$ python3 -q
>>> import numpy as np
>>> import numpy.linalg as la
>>> np.set_printoptions(precision=1, suppress=True, linewidth=120)
>>> def tidy(a):
...     return np.round(a, 1) + 0
... 
>>> X = np.load("mat.npy")
>>> print(X)
[[1.  0.5 0.2 0.1 0.1 0.  0. ]
 [0.5 1.  0.5 0.2 0.1 0.1 0. ]
 [0.2 0.5 1.  0.5 0.2 0.1 0.1]
 [0.1 0.2 0.5 1.  0.5 0.2 0.1]
 [0.1 0.1 0.2 0.5 1.  0.5 0.2]
 [0.  0.1 0.1 0.2 0.5 1.  0.5]
 [0.  0.  0.1 0.1 0.2 0.5 1. ]]
>>> vec = np.ones(7)
>>> for _ in range(5):
...     vec = X @ vec
...     vec /= la.norm(vec)
...     print(round(vec @ X @ vec, 1))
... 
2.4
2.4
2.4
2.4
2.4
>>> tidy(la.eigvalsh(X)[-1])
np.float64(2.4)
>>> ev, V = la.eigh(X)
>>> vec = np.array([-2, 2, 1, -1, -2, -1, 2])
>>> (np.sign(V[:, -1].round(6)) == np.sign(V[0, -1].round(6))).astype(int)
array([1, 1, 1, 1, 1, 1, 1])
>>> print(tidy(vec @ X @ vec / (vec @ vec)), tidy(ev[0]), tidy(ev[-1]))
0.7 0.3 2.4
>>> tidy(V * np.sqrt(ev) @ V.T)
array([[1. , 0.3, 0.1, 0. , 0. , 0. , 0. ],
       [0.3, 0.9, 0.2, 0.1, 0. , 0. , 0. ],
       [0.1, 0.2, 0.9, 0.2, 0.1, 0. , 0. ],
       [0. , 0.1, 0.2, 0.9, 0.2, 0.1, 0. ],
       [0. , 0. , 0.1, 0.2, 0.9, 0.2, 0.1],
       [0. , 0. , 0. , 0.1, 0.2, 0.9, 0.3],
       [0. , 0. , 0. , 0. , 0.1, 0.3, 1. ]])
>>> tidy(V * np.abs(ev) @ V.T)
array([[1. , 0.5, 0.2, 0.1, 0.1, 0. , 0. ],
       [0.5, 1. , 0.5, 0.2, 0.1, 0.1, 0. ],
       [0.2, 0.5, 1. , 0.5, 0.2, 0.1, 0.1],
       [0.1, 0.2, 0.5, 1. , 0.5, 0.2, 0.1],
       [0.1, 0.1, 0.2, 0.5, 1. , 0.5, 0.2],
       [0. , 0.1, 0.1, 0.2, 0.5, 1. , 0.5],
       [0. , 0. , 0.1, 0.1, 0.2, 0.5, 1. ]])
>>> vec @ X @ vec
np.float64(14.2)
>>> A2 = X / la.norm(X, axis=1, keepdims=True)
>>> gram = A2 @ A2.T
>>> print(tidy(gram[6]))
[0.  0.1 0.2 0.3 0.5 0.8 1. ]
>>> tidy(la.norm(A2, axis=1))
array([1., 1., 1., 1., 1., 1., 1.])
>>> (gram - 2 * np.eye(7)).round(6).argmax(axis=1)
array([1, 0, 3, 2, 3, 6, 5])
>>> tidy(gram)
array([[1. , 0.8, 0.5, 0.3, 0.2, 0.1, 0. ],
       [0.8, 1. , 0.8, 0.5, 0.3, 0.2, 0.1],
       [0.5, 0.8, 1. , 0.8, 0.5, 0.3, 0.2],
       [0.3, 0.5, 0.8, 1. , 0.8, 0.5, 0.3],
       [0.2, 0.3, 0.5, 0.8, 1. , 0.8, 0.5],
       [0.1, 0.2, 0.3, 0.5, 0.8, 1. , 0.8],
       [0. , 0.1, 0.2, 0.3, 0.5, 0.8, 1. ]])
>>> vec = np.array([1, 1, -1, -2, 1, -3, -1])
>>> a = np.maximum(X @ vec, 0)
>>> tidy(np.maximum(X @ (3 * vec), 0))
array([3.6, 1.2, 0. , 0. , 0. , 0. , 0. ])
>>> X * (a > 1e-9)[:, None]
array([[1. , 0.5, 0.2, 0.1, 0.1, 0. , 0. ],
       [0.5, 1. , 0.5, 0.2, 0.1, 0.1, 0. ],
       [0. , 0. , 0. , 0. , 0. , 0. , 0. ],
       [0. , 0. , 0. , 0. , 0. , 0. , 0. ],
       [0. , 0. , 0. , 0. , 0. , 0. , 0. ],
       [0. , 0. , 0. , 0. , 0. , 0. , 0. ],
       [0. , 0. , 0. , 0. , 0. , 0. , 0. ]])
>>> tidy(np.tanh(X @ vec))
array([ 0.8,  0.4, -0.9, -1. , -0.9, -1. , -1. ])
>>> np.flatnonzero(a > 1e-9)
array([0, 1])
>>> tidy(np.maximum(X @ vec, 0) - np.maximum(-X @ vec, 0))
array([ 1.2,  0.4, -1.5, -2.4, -1.7, -3.4, -2.6])
>>> O, R = la.qr(X)
>>> tidy(O)
array([[-0.9,  0.5,  0. ,  0. ,  0. , -0.1,  0. ],
       [-0.4, -0.7,  0.5, -0.1,  0. ,  0.1,  0.1],
       [-0.2, -0.4, -0.7,  0.5, -0.1,  0. , -0.1],
       [-0.1, -0.1, -0.4, -0.7,  0.5, -0.1,  0. ],
       [-0.1,  0. , -0.2, -0.4, -0.7,  0.5,  0.1],
       [ 0. , -0.1,  0. , -0.2, -0.4, -0.7, -0.5],
       [ 0. ,  0. , -0.1,  0. , -0.2, -0.4,  0.9]])
>>> tidy(R)
array([[-1.1, -1. , -0.6, -0.4, -0.3, -0.1,  0. ],
       [ 0. , -0.8, -0.8, -0.5, -0.3, -0.3, -0.1],
       [ 0. ,  0. , -0.8, -0.8, -0.5, -0.3, -0.3],
       [ 0. ,  0. ,  0. , -0.7, -0.8, -0.5, -0.2],
       [ 0. ,  0. ,  0. ,  0. , -0.7, -0.8, -0.5],
       [ 0. ,  0. ,  0. ,  0. ,  0. , -0.7, -0.7],
       [ 0. ,  0. ,  0. ,  0. ,  0. ,  0. ,  0.6]])
>>> np.allclose(R.T @ R, X.T @ X)
True
>>> tidy(O.T @ O)
array([[1., 0., 0., 0., 0., 0., 0.],
       [0., 1., 0., 0., 0., 0., 0.],
       [0., 0., 1., 0., 0., 0., 0.],
       [0., 0., 0., 1., 0., 0., 0.],
       [0., 0., 0., 0., 1., 0., 0.],
       [0., 0., 0., 0., 0., 1., 0.],
       [0., 0., 0., 0., 0., 0., 1.]])
>>> m1 = np.load("run8.npy")
>>> print(m1)
[[  1  -3   1   2   1  -1  -1   0  -3   2  -2   1   0]
 [ -1  -5   4   5   3  -1   2   0  -6   5  -3   0   0]
 [ -2  -6   2   2   3  -2   0  -3  -3   4   0  -3   3]
 [  0  -7  -1   3   3   1   2  -1  -6   6  -1   0   2]
 [  0 -10  -2   1   2   3   2  -4  -7   8   1   1   5]
 [  0 -11  -1   1   5   1   4  -5  -5   5   4   2   7]
 [  3 -12  -3   1   4   1   1  -8  -4   3   3   3   4]
 [  4 -12  -4  -1   5   2  -1  -9  -7   2   2   2   4]
 [  5  -9  -4   2   5   2   2  -9  -8   5   4  -1   7]
 [  7 -12  -7  -1   3   4   1 -12  -9   3   5  -2   6]
 [  8 -12  -7   0   4   7   4 -11 -10   4   4   1   4]
 [ 11 -12  -4  -1   1   9   5 -11 -12   5   1  -2   5]
 [ 10 -14  -7   0  -1   6   2 -12 -13   4   3  -1   7]
 [ 12 -16  -7   1  -2   3   3 -15 -16   4   5  -4   8]
 [  9 -18  -8  -2  -2   4   3 -15 -13   1   2  -4   7]
 [  9 -17  -6  -3  -4   4   0 -18 -16   3   3  -5   4]
 [  9 -20  -9  -2  -4   7   0 -16 -15   0   2  -2   6]
 [ 10 -17 -10  -3  -4   5   2 -14 -12   1   0  -4   9]
 [  8 -14 -11  -5  -2   5   2 -15  -9   4   1  -3  10]
 [ 11 -14 -13  -2  -2   8   4 -16 -12   7  -2  -4  11]
 [  8 -17 -12  -2  -4   7   2 -19 -14   4  -3  -6  13]
 [  5 -16 -11   1  -4   7   4 -18 -14   3  -2  -8  12]
 [  2 -15 -14  -2  -4   5   2 -19 -16   1   0 -11   9]
 [ -1 -17 -15  -3  -2   2   2 -16 -13   2  -3 -10   9]
 [ -1 -16 -16  -1  -3   5   0 -17 -12   1  -5 -13  11]
 [  2 -17 -14   0  -3   5   1 -14 -13   3  -3 -15  13]
 [  0 -15 -14  -2  -6   2   3 -13 -13   4  -4 -16  13]
 [ -3 -12 -11  -1  -6   5   0 -10 -11   6  -6 -16  15]
 [  0 -15 -13  -4  -3   6  -2 -10 -13   8  -4 -17  17]
 [ -3 -18 -16  -4   0   3  -1  -7 -14   5  -6 -18  20]
 [ -4 -19 -19  -5  -2   5  -4  -6 -14   2  -3 -15  21]
 [ -1 -17 -18  -6  -3   5  -6  -3 -17   3  -4 -13  18]
 [  1 -16 -20  -4  -6   7  -3  -6 -15   5  -7 -11  21]
 [  2 -19 -20  -1  -4   9  -1  -4 -13   6  -7  -8  23]
 [ -1 -20 -23  -3  -5  11   1  -2 -11   9 -10  -9  21]
 [ -1 -23 -22  -2  -7  14   0  -1  -8   8 -11  -7  21]
 [ -2 -24 -20   1  -6  12   1  -1  -6   9 -10  -9  18]
 [  0 -25 -19   3  -5  13  -2  -1  -6  10 -12 -11  15]
 [  2 -26 -17   3  -3  16   1   2  -6  13 -13 -11  17]
 [  0 -24 -15   1  -1  15  -2   2  -3  15 -12 -13  16]
 [ -2 -22 -12   1  -2  13  -2   2  -5  12 -13 -12  17]
 [  0 -22  -9  -2  -5  15  -3   1  -8  12 -14 -11  15]]
>>> left, sigma, VT = la.svd(m1, full_matrices=False)
>>> tidy(np.sqrt((sigma ** 2).sum())), tidy(la.norm(m1))
(np.float64(215.2), np.float64(215.2))
>>> print(np.allclose(left * sigma @ VT, m1))
True
>>> np.abs(left[:, 0]).round(6).argmax()
np.int64(35)
>>> tidy(sigma)
array([194.7,  69.5,  39.5,  24. ,  21.6,  16.3,  14.9,  12.3,   9.8,   8.9,   7.7,   7.1,   6.7])
>>> data = np.cumsum(np.array([[2, 1, 1, 2, 2, 0, 1],
...     [0, 1, 1, 2, 1, 0, 2],
...     [1, 2, 2, 0, 0, 2, 2],
...     [2, 2, 0, 0, 2, 1, 2],
...     [0, 1, 0, 1, 1, 1, 2],
...     [1, 1, 0, 0, 2, 0, 0],
...     [0, 0, 0, 0, 2, 0, 0],
...     [2, 1, 0, 0, 2, 2, 0],
...     [2, 2, 1, 0, 1, 1, 2],
...     [1, 0, 2, 1, 1, 0, 1],
...     [0, 0, 2, 1, 0, 0, 2],
...     [1, 2, 0, 1, 0, 2, 2],
...     [1, 0, 2, 0, 1, 2, 1],
...     [2, 1, 1, 1, 2, 0, 1],
...     [0, 0, 1, 0, 0, 2, 1],
...     [2, 0, 1, 2, 2, 1, 2],
...     [2, 0, 1, 0, 1, 2, 0],
...     [2, 1, 0, 0, 1, 1, 2],
...     [0, 1, 1, 1, 0, 0, 1]]), axis=0)
>>> data
array([[ 2,  1,  1,  2,  2,  0,  1],
       [ 2,  2,  2,  4,  3,  0,  3],
       [ 3,  4,  4,  4,  3,  2,  5],
       [ 5,  6,  4,  4,  5,  3,  7],
       [ 5,  7,  4,  5,  6,  4,  9],
       [ 6,  8,  4,  5,  8,  4,  9],
       [ 6,  8,  4,  5, 10,  4,  9],
       [ 8,  9,  4,  5, 12,  6,  9],
       [10, 11,  5,  5, 13,  7, 11],
       [11, 11,  7,  6, 14,  7, 12],
       [11, 11,  9,  7, 14,  7, 14],
       [12, 13,  9,  8, 14,  9, 16],
       [13, 13, 11,  8, 15, 11, 17],
       [15, 14, 12,  9, 17, 11, 18],
       [15, 14, 13,  9, 17, 13, 19],
       [17, 14, 14, 11, 19, 14, 21],
       [19, 14, 15, 11, 20, 16, 21],
       [21, 15, 15, 11, 21, 17, 23],
       [21, 16, 16, 12, 21, 17, 24]])
>>> vec = np.array([1, 3, 3, 0, 3, 2, 1])
>>> rhs = data @ vec
>>> rhs
array([ 15,  26,  45,  63,  73,  83,  89, 104, 122, 133, 141, 154, 169, 184, 192, 207, 219, 231, 238])
>>> tidy(la.pinv(data) @ data)
array([[1., 0., 0., 0., 0., 0., 0.],
       [0., 1., 0., 0., 0., 0., 0.],
       [0., 0., 1., 0., 0., 0., 0.],
       [0., 0., 0., 1., 0., 0., 0.],
       [0., 0., 0., 0., 1., 0., 0.],
       [0., 0., 0., 0., 0., 1., 0.],
       [0., 0., 0., 0., 0., 0., 1.]])
>>> print(tidy(la.solve(data.T @ data, data.T @ rhs)))
[1. 3. 3. 0. 3. 2. 1.]
>>> rng = np.random.default_rng(34)
>>> rhs = rhs + 0.3 * rng.normal(size=19)
>>> tidy(rhs)
array([ 15. ,  25.6,  45.8,  63.1,  73.2,  82.9,  89. , 104.1, 122.1, 132.8, 141.2, 154.1, 169. , 183.8, 191.7, 206.7,
       219.1, 230.9, 238.3])
>>> c, *_ = la.lstsq(data, rhs)
>>> tidy(la.norm(rhs - data @ c))
np.float64(1.0)
>>> [round(float(la.norm(la.solve(data.T @ data + lam * np.eye(7), data.T @ rhs))), 2) for lam in (0, 1, 10, 100)]
[5.78, 5.49, 5.04, 4.89]
>>> Xc = data - data.mean(axis=0)
>>> left, sigma, VT = la.svd(Xc, full_matrices=False)
>>> np.abs(left[:, 0]).argmax()
np.int64(0)
>>> np.searchsorted(np.cumsum(sigma ** 2) / (sigma ** 2).sum(), 0.9) + 1
np.int64(1)
>>> vec = np.array([0, 3, -4, -1, -3, -5, 3])
>>> rhs = X @ vec
>>> c, lr = np.zeros(7), 1 / la.norm(X, 2) ** 2
>>> for i in range(15):
...     c -= lr * X.T @ (X @ c - rhs)
...     if i % 5 == 0: print(i, round(la.norm(X @ c - rhs), 1))
... 
0 4.0
5 2.2
10 1.8
>>> tidy(c)
array([ 1. ,  0.8, -1.7, -2.3, -3.4, -2.7,  1. ])
>>> print(tidy(la.cond(X)))
7.7
>>> feats = np.loadtxt("case4.csv", delimiter=",")
>>> print(feats)
[[ 1. -1. -2. -1. -3.  3. -3.  0.  0. -2.  2.]
 [-1.  1. -1. -2. -1. -3.  3. -3.  0.  0. -2.]
 [-2. -1.  1. -1. -2. -1. -3.  3. -3.  0.  0.]
 [-1. -2. -1.  1. -1. -2. -1. -3.  3. -3.  0.]
 [-3. -1. -2. -1.  1. -1. -2. -1. -3.  3. -3.]
 [ 3. -3. -1. -2. -1.  1. -1. -2. -1. -3.  3.]
 [-3.  3. -3. -1. -2. -1.  1. -1. -2. -1. -3.]
 [ 0. -3.  3. -3. -1. -2. -1.  1. -1. -2. -1.]
 [ 0.  0. -3.  3. -3. -1. -2. -1.  1. -1. -2.]
 [-2.  0.  0. -3.  3. -3. -1. -2. -1.  1. -1.]
 [ 2. -2.  0.  0. -3.  3. -3. -1. -2. -1.  1.]]
>>> ev, V = la.eigh(feats)
>>> vec = np.array([2, -3, -3, -1, 1, 2, -3, -3, 0, 1, 0])
>>> np.abs(feats).sum(axis=1).max(), tidy(np.abs(ev).max())
(np.float64(21.0), np.float64(12.1))
>>> tidy(la.eigvalsh(feats[1:, 1:]))
array([-8.9, -7.7, -2.7, -1.7,  0.1,  1.6,  5.3,  5.5,  8.8,  9.9])
>>> tidy(V * np.abs(ev) @ V.T)
array([[ 5. , -1.3,  0.8,  0.6, -0.5,  2.3,  0.3, -0.2,  0.9, -1.1,  2.6],
       [-1.3,  5.1, -1.2,  0.9,  0.5,  0.1,  2.4,  0.5,  0.3,  1.3, -1.1],
       [ 0.8, -1.2,  5.3, -0.8,  1.4, -0.4,  0.7,  2.2,  0.2,  0.3,  0.9],
       [ 0.6,  0.9, -0.8,  5.6, -0.6,  1.1, -0.1,  0.7,  2.2,  0.5, -0.2],
       [-0.5,  0.5,  1.4, -0.6,  6.1, -1. ,  1.5, -0.1,  0.7,  2.4,  0.3],
       [ 2.3,  0.1, -0.4,  1.1, -1. ,  5.8, -1. ,  1.1, -0.4,  0.1,  2.3],
       [ 0.3,  2.4,  0.7, -0.1,  1.5, -1. ,  6.1, -0.6,  1.4,  0.5, -0.5],
       [-0.2,  0.5,  2.2,  0.7, -0.1,  1.1, -0.6,  5.6, -0.8,  0.9,  0.6],
       [ 0.9,  0.3,  0.2,  2.2,  0.7, -0.4,  1.4, -0.8,  5.3, -1.2,  0.8],
       [-1.1,  1.3,  0.3,  0.5,  2.4,  0.1,  0.5,  0.9, -1.2,  5.1, -1.3],
       [ 2.6, -1.1,  0.9, -0.2,  0.3,  2.3, -0.5,  0.6,  0.8, -1.3,  5. ]])
>>> vec @ feats @ vec
np.float64(193.0)
>>> print((np.sign(V[:, -1].round(6)) == np.sign(V[0, -1].round(6))).astype(int))
[1 0 1 1 0 1 0 1 1 0 1]
>>> tidy(V * np.maximum(ev, 0) @ V.T)
array([[ 3. , -1.1, -0.6, -0.2, -1.8,  2.7, -1.3, -0.1,  0.4, -1.6,  2.3],
       [-1.1,  3. , -1.1, -0.6, -0.2, -1.5,  2.7, -1.2,  0.1,  0.6, -1.6],
       [-0.6, -1.1,  3.2, -0.9, -0.3, -0.7, -1.2,  2.6, -1.4,  0.1,  0.4],
       [-0.2, -0.6, -0.9,  3.3, -0.8, -0.5, -0.5, -1.2,  2.6, -1.2, -0.1],
       [-1.8, -0.2, -0.3, -0.8,  3.5, -1. , -0.3, -0.5, -1.2,  2.7, -1.3],
       [ 2.7, -1.5, -0.7, -0.5, -1. ,  3.4, -1. , -0.5, -0.7, -1.5,  2.7],
       [-1.3,  2.7, -1.2, -0.5, -0.3, -1. ,  3.5, -0.8, -0.3, -0.2, -1.8],
       [-0.1, -1.2,  2.6, -1.2, -0.5, -0.5, -0.8,  3.3, -0.9, -0.6, -0.2],
       [ 0.4,  0.1, -1.4,  2.6, -1.2, -0.7, -0.3, -0.9,  3.2, -1.1, -0.6],
       [-1.6,  0.6,  0.1, -1.2,  2.7, -1.5, -0.2, -0.6, -1.1,  3. , -1.1],
       [ 2.3, -1.6,  0.4, -0.1, -1.3,  2.7, -1.8, -0.2, -0.6, -1.1,  3. ]])
